$ python3 -q
>>> import numpy as np
>>> from numpy import linalg as LA
>>> np.set_printoptions(precision=3, suppress=True, linewidth=140)
>>> data = np.loadtxt("mat.csv", delimiter=",")
>>> print(data)
[[ 0.     0.072  0.997]
 [-0.894  0.446 -0.032]
 [ 0.447  0.892 -0.064]]
>>> vec = np.array([2, 0, 2])
>>> print(np.round(data.T @ (data @ vec), 3) + 0)
[2. 0. 2.]
>>> print([p for p in range(1, 25) if np.allclose(LA.matrix_power(data, p), np.eye(3))])
[]
>>> X = np.loadtxt("data.csv", delimiter=",")
>>> print(X)
[[ 1.075  2.489  0.81  -0.632  1.218 -0.073]
 [-2.999  0.017 -2.297  0.572  1.416 -0.111]
 [-0.235 -2.447  1.471 -1.086  1.664 -1.39 ]
 [ 1.733 -0.179 -1.739  1.124  0.391 -1.677]
 [ 0.888 -0.852  1.847  2.531 -0.149  1.392]
 [ 2.066 -0.033 -0.278 -1.308  1.603  2.701]
 [-0.463  1.589  1.545  0.873  2.62  -1.251]]
>>> def softmax(z):
...     e = np.exp(z - z.max(axis=-1, keepdims=True))
...     return e / e.sum(axis=-1, keepdims=True)
... 
>>> print(softmax(X).sum(axis=1))
[1. 1. 1. 1. 1. 1. 1.]
>>> print(softmax(X[1]))
[0.006 0.128 0.013 0.223 0.518 0.113]
>>> S = X @ X.T / np.sqrt(6)
>>> print(softmax(S).round(6).argmax(axis=1))
[0 1 2 3 4 5 6]
>>> print(softmax(S)[1] @ X)
[-2.982  0.02  -2.281  0.572  1.418 -0.116]
>>> vec = np.array([1, 0, 2, 1, 2, 0])
>>> target = X @ vec
>>> print(np.round(LA.lstsq(X, target)[0], 3) + 0)
[1. 0. 2. 1. 2. 0.]
>>> print(target)
[ 4.499 -4.189  4.949  0.161  6.815  3.408  8.74 ]
>>> print(np.round(LA.solve(X.T @ X, X.T @ target), 3) + 0)
[1. 0. 2. 1. 2. 0.]
>>> rng = np.random.default_rng(395)
>>> target = target + 0.05 * rng.normal(size=7)
>>> print(target)
[ 4.467 -4.176  4.955  0.184  6.774  3.449  8.71 ]
>>> b, *_ = LA.lstsq(X, target)
>>> print(round(LA.norm(target - X @ b), 3))
0.019
>>> print(np.round(X.T @ (target - X @ b), 3) + 0)
[0. 0. 0. 0. 0. 0.]
>>> print([round(float(LA.norm(LA.solve(X.T @ X + lam * np.eye(6), X.T @ target))), 2) for lam in (0, 1, 10, 100)])
[3.15, 2.99, 2.07, 0.53]
>>> print(b)
[ 1.005 -0.009  1.985  0.991  2.004  0.002]
>>> W0 = np.load("arr.npy")
>>> print(W0)
[[-2  0  0  0  0  0]
 [-9 -9  0  0  0  0]
 [ 9  7 -8  0  0  0]
 [ 1 -3 -2  4  0  0]
 [-6 -1  5  3  4  0]
 [ 4 -2  3  4 -8  9]]
>>> M2 = np.array([[1, 3], [2, 1], [2, 0], [0, 2], [1, 2], [0, 2]])
>>> print(np.einsum("ik,kj->ji", W0, M2))
[[ -2 -27   7  -9   6  -2]
 [ -6 -36  34   8  -5  20]]
>>> print(np.einsum("ik,kj->ij", W0, M2))
[[ -2  -6]
 [-27 -36]
 [  7  34]
 [ -9   8]
 [  6  -5]
 [ -2  20]]
>>> print(W0 @ M2)
[[ -2  -6]
 [-27 -36]
 [  7  34]
 [ -9   8]
 [  6  -5]
 [ -2  20]]
>>> vec = np.array([2, 3, 0, 0, 2, 3])
>>> print(W0 @ np.eye(6)[4])
[ 0.  0.  0.  0.  4. -8.]
>>> print(W0 @ np.ones(6))
[ -2. -18.   8.   0.   5.  10.]
>>> print(W0 * vec)
[[ -4   0   0   0   0   0]
 [-18 -27   0   0   0   0]
 [ 18  21   0   0   0   0]
 [  2  -9   0   0   0   0]
 [-12  -3   0   0   8   0]
 [  8  -6   0   0 -16  27]]
>>> print(W0 @ vec)
[ -4 -45  39  -7  -7  13]
>>> print(LA.norm(W0 @ vec) <= LA.norm(W0, 2) * LA.norm(vec) + 1e-9)
True
>>> print((W0 @ vec).argmax())
2
>>> z = rng.permutation(3)
>>> M2 = data[:, z] * rng.choice([-1, 1], 3)
>>> print(M2)
[[-0.    -0.997 -0.072]
 [ 0.894  0.032 -0.446]
 [-0.447  0.064 -0.892]]
>>> Uu, _, VT = LA.svd(data.T @ M2)
>>> print(z)
[0 2 1]
>>> print(np.round(Uu @ VT, 3) + 0)
[[-1.  0.  0.]
 [ 0.  0. -1.]
 [ 0. -1.  0.]]
>>> E = np.array([[-0.6, -1.0, -0.3, -1.0],
...     [-0.5, 0.9, -1.6, -1.1],
...     [-1.4, 0.8, 0.4, -1.9],
...     [-0.6, 0.2, 0.4, 0.0],
...     [1.4, 0.3, -1.0, -0.7],
...     [-1.9, 0.0, -0.5, -0.2],
...     [-1.6, -0.8, -0.3, -0.4]])
>>> E[1] = E[2] + 0.1 * rng.normal(size=4)
>>> print(E)
[[-0.6   -1.    -0.3   -1.   ]
 [-1.338  0.734  0.337 -1.904]
 [-1.4    0.8    0.4   -1.9  ]
 [-0.6    0.2    0.4    0.   ]
 [ 1.4    0.3   -1.    -0.7  ]
 [-1.9    0.    -0.5   -0.2  ]
 [-1.6   -0.8   -0.3   -0.4  ]]
>>> M2 = np.c_[E[:, :2] @ np.array([[2, 0], [1, 2]]), np.array([1, -1, 2, 0, 3, -2, -3])]
>>> print(M2)
[[-2.2   -2.     1.   ]
 [-1.943  1.467 -1.   ]
 [-2.     1.6    2.   ]
 [-1.     0.4    0.   ]
 [ 3.1    0.6    3.   ]
 [-3.8    0.    -2.   ]
 [-4.    -1.6   -3.   ]]
>>> print(np.round(LA.norm(M2 - E @ LA.lstsq(E, M2)[0], axis=0), 3) + 0)
[0.    0.    2.717]
>>> print(LA.norm(LA.qr(E)[0].T @ M2, axis=0) ** 2 / ((M2 ** 2).sum(axis=0) + 1e-12))
[1.    1.    0.736]
>>> print(np.round(LA.lstsq(E, M2[:, 0])[0], 3) + 0)
[2. 1. 0. 0.]
>>> print(LA.matrix_rank(np.c_[E, M2]))
5
